$ python3 -q
>>> import numpy as np
>>> np.set_printoptions(suppress=True, linewidth=120)
>>> rnd = lambda a: np.round(a, 3) + 0
>>> W0 = np.load("x.npy")
>>> rnd(W0)
array([[ 1.   ,  0.   ,  0.   ,  0.   ,  0.   ,  0.   ,  0.   ,  0.   ,  0.   ,  0.   ],
       [ 0.   ,  1.   ,  0.   ,  0.   ,  0.   ,  0.   ,  0.   ,  0.   ,  0.   ,  0.   ],
       [ 0.   ,  0.   ,  1.   ,  0.   ,  0.   ,  0.   ,  0.   ,  0.   ,  0.   ,  0.   ],
       [ 0.   ,  0.   ,  0.   ,  1.   ,  0.   ,  0.   ,  0.   ,  0.   ,  0.   ,  0.   ],
       [ 0.   ,  0.   ,  0.   ,  0.   ,  1.   ,  0.   ,  0.   ,  0.   ,  0.   ,  0.   ],
       [ 0.   ,  0.   ,  0.   ,  0.   ,  0.   ,  0.309,  0.   ,  0.   ,  0.951,  0.   ],
       [ 0.   ,  0.   ,  0.   ,  0.   ,  0.   ,  0.   ,  1.   ,  0.   ,  0.   ,  0.   ],
       [ 0.   ,  0.   ,  0.   ,  0.   ,  0.   ,  0.   ,  0.   ,  1.   ,  0.   ,  0.   ],
       [ 0.   ,  0.   ,  0.   ,  0.   ,  0.   , -0.951,  0.   ,  0.   ,  0.309,  0.   ],
       [ 0.   ,  0.   ,  0.   ,  0.   ,  0.   ,  0.   ,  0.   ,  0.   ,  0.   ,  1.   ]])
>>> x = np.array([2, 2, 1, 1, 0, 1, 0, 2, 0, 1])
>>> y = W0 @ x
>>> rnd(y)
array([ 2.   ,  2.   ,  1.   ,  1.   ,  0.   ,  0.309,  0.   ,  2.   , -0.951,  1.   ])
>>> rnd(np.linalg.solve(W0, -3 * y))
array([-6., -6., -3., -3.,  0., -3.,  0., -6.,  0., -3.])
>>> rnd(np.linalg.solve(W0, W0[:, 3]))
array([0., 0., 0., 1., 0., 0., 0., 0., 0., 0.])
>>> rnd(np.linalg.solve(W0, y + W0[:, 0]))
array([3., 2., 1., 1., 0., 1., 0., 2., 0., 1.])
>>> U, sigma, Vt = np.linalg.svd(W0, full_matrices=False)
>>> rnd(U.T @ W0 @ Vt.T)
array([[1., 0., 0., 0., 0., 0., 0., 0., 0., 0.],
       [0., 1., 0., 0., 0., 0., 0., 0., 0., 0.],
       [0., 0., 1., 0., 0., 0., 0., 0., 0., 0.],
       [0., 0., 0., 1., 0., 0., 0., 0., 0., 0.],
       [0., 0., 0., 0., 1., 0., 0., 0., 0., 0.],
       [0., 0., 0., 0., 0., 1., 0., 0., 0., 0.],
       [0., 0., 0., 0., 0., 0., 1., 0., 0., 0.],
       [0., 0., 0., 0., 0., 0., 0., 1., 0., 0.],
       [0., 0., 0., 0., 0., 0., 0., 0., 1., 0.],
       [0., 0., 0., 0., 0., 0., 0., 0., 0., 1.]])
>>> np.cumsum(sigma ** 2) / np.sum(sigma ** 2)
array([0.1, 0.2, 0.3, 0.4, 0.5, 0.6, 0.7, 0.8, 0.9, 1. ])
>>> rnd(sigma)
array([1., 1., 1., 1., 1., 1., 1., 1., 1., 1.])
>>> rnd(np.linalg.pinv(W0))
array([[ 1.   ,  0.   ,  0.   ,  0.   ,  0.   ,  0.   ,  0.   ,  0.   ,  0.   ,  0.   ],
       [ 0.   ,  1.   ,  0.   ,  0.   ,  0.   ,  0.   ,  0.   ,  0.   ,  0.   ,  0.   ],
       [ 0.   ,  0.   ,  1.   ,  0.   ,  0.   ,  0.   ,  0.   ,  0.   ,  0.   ,  0.   ],
       [ 0.   ,  0.   ,  0.   ,  1.   ,  0.   ,  0.   ,  0.   ,  0.   ,  0.   ,  0.   ],
       [ 0.   ,  0.   ,  0.   ,  0.   ,  1.   ,  0.   ,  0.   ,  0.   ,  0.   ,  0.   ],
       [ 0.   ,  0.   ,  0.   ,  0.   ,  0.   ,  0.309,  0.   ,  0.   , -0.951,  0.   ],
       [ 0.   ,  0.   ,  0.   ,  0.   ,  0.   ,  0.   ,  1.   ,  0.   ,  0.   ,  0.   ],
       [ 0.   ,  0.   ,  0.   ,  0.   ,  0.   ,  0.   ,  0.   ,  1.   ,  0.   ,  0.   ],
       [ 0.   ,  0.   ,  0.   ,  0.   ,  0.   ,  0.951,  0.   ,  0.   ,  0.309,  0.   ],
       [ 0.   ,  0.   ,  0.   ,  0.   ,  0.   ,  0.   ,  0.   ,  0.   ,  0.   ,  1.   ]])
>>> rnd(np.linalg.norm(W0, axis=0))
array([1., 1., 1., 1., 1., 1., 1., 1., 1., 1.])
>>> mat = np.load("m.npy")
>>> mat
array([[1., 0., 0., 2., 1., 0., 1., 2., 1., 0., 0.],
       [2., 1., 0., 1., 2., 0., 0., 1., 0., 0., 0.],
       [2., 2., 1., 1., 1., 1., 0., 1., 2., 0., 0.],
       [1., 0., 1., 2., 2., 2., 1., 2., 2., 0., 0.],
       [1., 1., 2., 0., 2., 0., 1., 1., 2., 0., 0.],
       [2., 2., 1., 1., 2., 1., 0., 1., 2., 0., 0.],
       [0., 1., 1., 1., 2., 2., 1., 0., 0., 0., 0.],
       [0., 2., 0., 2., 1., 1., 0., 2., 1., 0., 0.],
       [2., 1., 2., 1., 1., 0., 1., 1., 2., 0., 0.],
       [0., 0., 0., 0., 0., 0., 0., 0., 0., 2., 3.],
       [0., 0., 0., 0., 0., 0., 0., 0., 0., 2., 1.]])
>>> # splits into 2 blocks
>>> other = np.linalg.invert(mat)
Traceback (most recent call last):
  File "<python-input-20>", line 1, in <module>
    other = np.linalg.invert(mat)
            ^^^^^^^^^^^^^^^^
AttributeError: module 'numpy.linalg' has no attribute 'invert'
>>> other = np.linalg.inv(mat)
>>> rnd(np.linalg.det(mat) * other)
array([[ -20.,  -76., -196.,   -8.,   -4.,  144.,   -4.,   76.,   36.,    0.,    0.],
       [ -64.,   16., -152.,  104.,  -56.,   72.,  -56.,  -16.,   72.,    0.,    0.],
       [ 260.,  -92.,  172., -112.,   52.,   72.,   52., -124., -252.,    0.,    0.],
       [  20.,   76.,  412.,    8.,  220., -360.,    4.,  -76., -252.,    0.,    0.],
       [   0.,    0.,  216.,    0.,    0., -216.,    0.,    0.,    0.,    0.,    0.],
       [  36.,  -36., -252.,  -72.,  -36.,  216.,  -36.,   36.,  108.,    0.,    0.],
       [-288.,   72., -360.,  144., -144.,  216., -144.,  144.,  216.,    0.,    0.],
       [  84., -156., -300.,  -96., -156.,  432.,   60.,  -60.,  108.,    0.,    0.],
       [-116.,  164.,  116.,   40.,   20., -288.,   20.,   52.,   36.,    0.,    0.],
       [   0.,    0.,    0.,    0.,    0.,    0.,    0.,    0.,    0.,   54., -162.],
       [   0.,    0.,    0.,    0.,    0.,    0.,    0.,    0.,    0., -108.,  108.]])
>>> rnd(np.linalg.cond(mat))
np.float64(56.063)
>>> rnd(np.linalg.slogdet(mat)[0])
np.float64(-1.0)
>>> rnd(np.linalg.det(mat) * np.linalg.det(other))
np.float64(1.0)
